% ipython --no-banner

In [1]: import numpy as np

In [2]: import numpy.linalg as la

In [3]: np.set_printoptions(precision=2, suppress=True, linewidth=100)

In [4]: feats = np.load("m.npy")

In [5]: feats
Out[5]: 
array([[ -2.41,   2.51,   4.16],
       [  8.39,  -8.45, -13.73],
       [  3.66,  -3.5 ,  -6.05],
       [  0.61,  -0.47,  -0.72],
       [ -5.83,   5.6 ,   9.5 ],
       [ -0.34,   0.5 ,   0.59],
       [  1.52,  -1.46,  -2.74],
       [ -1.38,   1.37,   2.61],
       [ -3.59,   3.69,   6.1 ],
       [  2.44,  -2.32,  -3.87],
       [ -0.14,   0.13,   0.07],
       [  4.31,  -4.35,  -7.26],
       [  1.87,  -1.83,  -3.11],
       [  4.16,  -4.08,  -6.95]])

In [6]: cov = np.cov(feats, rowvar=False)

In [7]: np.corrcoef(feats.T)
Out[7]: 
array([[ 1., -1., -1.],
       [-1.,  1.,  1.],
       [-1.,  1.,  1.]])

In [8]: np.argwhere(np.triu(np.abs(np.corrcoef(feats.T)) > 0.8, 1))
Out[8]: 
array([[0, 1],
       [0, 2],
       [1, 2]])

In [9]: np.argsort(-feats.std(axis=0).round(6), kind="stable")
Out[9]: array([2, 0, 1])

In [10]: cov
Out[10]: 
array([[ 13.38, -13.31, -22.17],
       [-13.31,  13.25,  22.06],
       [-22.17,  22.06,  36.77]])

In [11]: left, sv, Vt = la.svd(feats)

In [12]: sv
Out[12]: array([29.68,  0.39,  0.28])

In [13]: M2 = left[:, :1] @ np.diag(sv[:1]) @ Vt[:1]

In [14]: la.matrix_rank(M2)
Out[14]: np.int64(1)

In [15]: P = feats @ la.solve(feats.T @ feats, feats.T)

In [16]: np.round(la.eigvalsh(P), 2) + 0
Out[16]: array([0., 0., 0., 0., 0., 0., 0., 0., 0., 0., 0., 1., 1., 1.])

In [17]: np.round(np.trace(P), 2)
Out[17]: np.float64(3.0)

In [18]: D = la.norm(feats[:, None] - feats[None], axis=-1)

In [19]: np.unravel_index(D.round(6).argmax(), D.shape)
Out[19]: (np.int64(1), np.int64(4))

In [20]: D[:5, :5]
Out[20]: 
array([[ 0.  , 23.6 , 13.31,  6.47,  7.05],
       [23.6 ,  0.  , 10.29, 17.13, 30.65],
       [13.31, 10.29,  0.  ,  6.85, 20.36],
       [ 6.47, 17.13,  6.85,  0.  , 13.52],
       [ 7.05, 30.65, 20.36, 13.52,  0.  ]])

In [21]: D.mean(axis=1).argmax()
Out[21]: np.int64(1)

In [22]: (D + 1e9 * np.eye(14)).round(6).argmin(axis=1)
Out[22]: array([ 7, 11, 13, 10,  8, 10, 12,  0,  0, 12,  5, 13,  6, 11])

In [23]: D[12].round(6).argsort(kind="stable")[:4]
Out[23]: array([12,  6,  9,  3])

In [24]: x = np.array([0, -2, -3])

In [25]: rhs = feats @ x

In [26]: coef, lr = np.zeros(3), 1 / la.norm(feats, 2) ** 2

In [27]: for i in range(30):
    ...:     coef -= lr * feats.T @ (feats @ coef - rhs)
    ...:     if i % 5 == 0: print(i, round(la.norm(feats @ coef - rhs), 2))
    ...: 
0 0.5
5 0.5
10 0.5
15 0.5
20 0.49
25 0.49

In [28]: coef
Out[28]: array([ 1.47, -1.46, -2.44])

In [29]: round(float(la.cond(feats)), 2)
Out[29]: 105.07

In [30]: M2 = np.array([[1, 4, 1, 4, 1],
    ...:     [1, 2, 2, 4, 0],
    ...:     [1, 3, 4, 1, 3],
    ...:     [1, 3, 5, 4, 3],
    ...:     [3, 0, 5, 2, 0]])

In [31]: mat = M2 - M2.T

In [32]: mat
Out[32]: 
array([[ 0,  3,  0,  3, -2],
       [-3,  0, -1,  1,  0],
       [ 0,  1,  0, -4, -2],
       [-3, -1,  4,  0,  1],
       [ 2,  0,  2, -1,  0]])

In [33]: r = la.matrix_rank(mat)

In [34]: r
Out[34]: np.int64(4)

In [35]: null = la.svd(mat)[2][r:].T

In [36]: np.round(mat @ null, 2) + 0
Out[36]: 
array([[0.],
       [0.],
       [0.],
       [0.],
       [0.]])

In [37]: [int(la.matrix_rank(mat[:, :j + 1])) for j in range(5)]
Out[37]: [1, 2, 3, 4, 4]

In [38]: left, sv, Vt = la.svd(mat)

In [39]: sv.round(2) + 0
Out[39]: array([5.54, 5.54, 3.78, 3.78, 0.  ])

In [40]: M2 = left[:, :4] @ np.diag(sv[:4]) @ Vt[:4]

In [41]: la.matrix_rank(M2)
Out[41]: np.int64(4)

In [42]: round(float(la.norm(mat - M2, 2)), 2), np.round(sv[4], 2)
Out[42]: (0.0, np.float64(0.0))

In [43]: np.round(la.norm(mat - M2) / la.norm(mat), 2)
Out[43]: np.float64(0.0)

In [44]: C = np.sign(np.array([[-6, -1, -9], [7, -4, -8], [7, 8, 6]]))

In [45]: M2 = (np.tril(C, -1) + np.eye(3)) @ (np.triu(C, 1) + np.eye(3))

In [46]: ev = np.array([3, 0, 0])

In [47]: M = np.rint(M2 * ev @ la.inv(M2)) + 0

In [48]: M
Out[48]: 
array([[ 0., -3.,  6.],
       [ 0., -3.,  6.],
       [ 0., -3.,  6.]])

In [49]: np.round(np.trace(la.pinv(M) @ M), 2)
Out[49]: np.float64(1.0)

In [50]: np.einsum("ii->", M)
Out[50]: np.float64(3.0)

In [51]: np.einsum("ij,ji->", M, M)
Out[51]: np.float64(9.0)

In [52]: np.poly(M)
Out[52]: array([ 1., -3.,  0.,  0.])

In [53]: P = np.triu(np.array([[6, -7, 1], [-8, 1, -7], [-8, -2, 8]]), 1) + np.eye(3)

In [54]: M2 = P @ M @ la.inv(P)

In [55]: la.matrix_rank(M2)
Out[55]: np.int64(1)

In [56]: np.trace(M2), np.trace(M)
Out[56]: (np.float64(3.0), np.float64(3.0))

In [57]: M2
Out[57]: 
array([[  0.,  15.,  75.],
       [  0.,  18.,  90.],
       [  0.,  -3., -15.]])

In [58]: np.round(np.poly(M2), 2) + 0
Out[58]: array([ 1., -3.,  0.,  0.])

In [59]: K = np.load("dump.npy")

In [60]: K
Out[60]: 
array([[0.03, 0.28, 0.12, 0.28, 0.28],
       [0.1 , 0.43, 0.1 , 0.19, 0.19],
       [0.24, 0.26, 0.03, 0.21, 0.26],
       [0.23, 0.13, 0.23, 0.23, 0.19],
       [0.36, 0.  , 0.32, 0.24, 0.08]])

In [61]: x = np.array([-4, -5, 2, 3, 3])

In [62]: rhs = K @ x

In [63]: rhs
Out[63]: array([ 0.41, -1.19, -0.79,  0.16,  0.16])

In [64]: np.round(la.solve(K.T, K[0]), 2) + 0
Out[64]: array([1., 0., 0., 0., 0.])

In [65]: la.solve(K, rhs)
Out[65]: array([-4., -5.,  2.,  3.,  3.])

In [66]: np.round(la.solve(K, K[:, 4]), 2) + 0
Out[66]: array([0., 0., 0., 0., 1.])

In [67]: q = K.astype(float).copy()

In [68]: for j in range(5):
    ...:     q[:, j] -= q[:, :j] @ (q[:, :j].T @ q[:, j])
    ...:     q[:, j] /= la.norm(q[:, j])
    ...: 

In [69]: np.round(q.T @ K, 2) + 0
Out[69]: 
array([[0.5 , 0.28, 0.38, 0.43, 0.33],
       [0.  , 0.52, 0.01, 0.24, 0.31],
       [0.  , 0.  , 0.2 , 0.12, 0.02],
       [0.  , 0.  , 0.  , 0.11, 0.14],
       [0.  , 0.  , 0.  , 0.  , 0.05]])

In [70]: ang = np.deg2rad(90)

In [71]: X = np.eye(5)

In [72]: X[np.ix_([3, 1], [3, 1])] = [[np.cos(ang), -np.sin(ang)], [np.sin(ang), np.cos(ang)]]

In [73]: X.round(2) + 0
Out[73]: 
array([[ 1.,  0.,  0.,  0.,  0.],
       [ 0.,  0.,  0.,  1.,  0.],
       [ 0.,  0.,  1.,  0.,  0.],
       [ 0., -1.,  0.,  0.,  0.],
       [ 0.,  0.,  0.,  0.,  1.]])

In [74]: (K + K.T) / 2
Out[74]: 
array([[0.03, 0.19, 0.18, 0.25, 0.32],
       [0.19, 0.43, 0.18, 0.16, 0.1 ],
       [0.18, 0.18, 0.03, 0.22, 0.29],
       [0.25, 0.16, 0.22, 0.23, 0.22],
       [0.32, 0.1 , 0.29, 0.22, 0.08]])

In [75]: la.matrix_power(K, 4)
Out[75]: 
array([[0.19, 0.22, 0.17, 0.23, 0.2 ],
       [0.19, 0.22, 0.16, 0.23, 0.2 ],
       [0.19, 0.22, 0.17, 0.23, 0.2 ],
       [0.19, 0.22, 0.16, 0.23, 0.2 ],
       [0.19, 0.22, 0.16, 0.23, 0.2 ]])

In [76]: round(float(np.abs(la.eigvals(K)).max()), 2)
Out[76]: 1.0

In [77]: np.allclose(K @ K.T, K.T @ K)
Out[77]: False

In [78]: np.round(np.trace(K), 2)
Out[78]: np.float64(0.8)
